>>> import numpy as np
>>> import numpy.linalg as la
>>> np.set_printoptions(precision=1, suppress=True, linewidth=200)
>>> K = -3 * np.eye(9) + np.eye(9, k=1)
>>> print(K)
[[-3.  1.  0.  0.  0.  0.  0.  0.  0.]
 [ 0. -3.  1.  0.  0.  0.  0.  0.  0.]
 [ 0.  0. -3.  1.  0.  0.  0.  0.  0.]
 [ 0.  0.  0. -3.  1.  0.  0.  0.  0.]
 [ 0.  0.  0.  0. -3.  1.  0.  0.  0.]
 [ 0.  0.  0.  0.  0. -3.  1.  0.  0.]
 [ 0.  0.  0.  0.  0.  0. -3.  1.  0.]
 [ 0.  0.  0.  0.  0.  0.  0. -3.  1.]
 [ 0.  0.  0.  0.  0.  0.  0.  0. -3.]]
>>> [int(la.matrix_rank(la.matrix_power(K, p))) for p in range(1, 10)]
[9, 9, 9, 9, 9, 9, 9, 9, 9]
>>> la.matrix_rank(K - K[0, 0] * np.eye(9))
np.int64(8)
>>> data = np.loadtxt("test1.csv", delimiter=",")
>>> data
array([[ 1.,  0.,  0.,  0.,  0.,  0.],
       [ 0.,  2.,  0.,  0.,  0.,  0.],
       [ 0.,  0., -1.,  0.,  0.,  0.],
       [ 0.,  0.,  0., -1.,  0.,  0.],
       [ 0.,  0.,  0.,  0.,  3.,  0.],
       [ 0.,  0.,  0.,  0.,  0.,  2.]])
>>> vec = np.array([0, 2, -1, 2, 2, 2])
>>> h = np.maximum(data @ vec, 0)
>>> print(data * (h > 1e-9)[:, None])
[[ 0.  0.  0.  0.  0.  0.]
 [ 0.  2.  0.  0.  0.  0.]
 [ 0.  0. -1.  0.  0.  0.]
 [ 0.  0.  0. -0.  0.  0.]
 [ 0.  0.  0.  0.  3.  0.]
 [ 0.  0.  0.  0.  0.  2.]]
>>> data.T @ h
array([ 0.,  8., -1.,  0., 18.,  8.])
>>> h
array([0., 4., 1., 0., 6., 4.])
>>> [round(float(la.det(data[:i, :i])), 2) + 0 for i in range(1, 7)]
[1.0, 2.0, -2.0, 2.0, 6.0, 12.0]
>>> rng = np.random.default_rng(42532)
>>> labels = rng.permutation(6)
>>> labels
array([2, 5, 1, 4, 0, 3])
>>> Y = data[labels][:, labels]
>>> np.sort(np.abs(la.eigvals(Y)))
array([1., 1., 1., 2., 2., 3.])
>>> np.allclose(Y, data)
False
>>> np.trace(Y)
np.float64(6.0)
>>> Y
array([[-1.,  0.,  0.,  0.,  0.,  0.],
       [ 0.,  2.,  0.,  0.,  0.,  0.],
       [ 0.,  0.,  2.,  0.,  0.,  0.],
       [ 0.,  0.,  0.,  3.,  0.,  0.],
       [ 0.,  0.,  0.,  0.,  1.,  0.],
       [ 0.,  0.,  0.,  0.,  0., -1.]])
>>> print([round(float(la.det(Y[:i, :i])), 2) + 0 for i in range(1, 7)])
[-1.0, -2.0, -4.0, -12.0, -12.0, 12.0]
>>> X = np.loadtxt("data.csv", delimiter=",")
>>> print(X)
[[0.2 0.2 0.2 0.4 0. ]
 [0.3 0.4 0.2 0.  0.2]
 [0.  0.2 0.2 0.  0.6]
 [0.  0.6 0.  0.2 0.2]
 [0.2 0.2 0.1 0.2 0.3]]
>>> Y = X + rng.integers(-2, 3, (5, 1)) @ rng.integers(-2, 3, (1, 5))
>>> Y
array([[ 1.2, -1.8,  1.2,  0.4, -1. ],
       [-0.7,  2.4, -0.8,  0. ,  1.2],
       [-1. ,  2.2, -0.8,  0. ,  1.6],
       [ 1. , -1.4,  1. ,  0.2, -0.8],
       [ 0.2,  0.2,  0.1,  0.2,  0.3]])
>>> np.abs(Y - X).sum(axis=1)
array([5., 5., 5., 5., 0.])
>>> Y - X
array([[ 1., -2.,  1.,  0., -1.],
       [-1.,  2., -1.,  0.,  1.],
       [-1.,  2., -1.,  0.,  1.],
       [ 1., -2.,  1.,  0., -1.],
       [ 0.,  0.,  0.,  0.,  0.]])
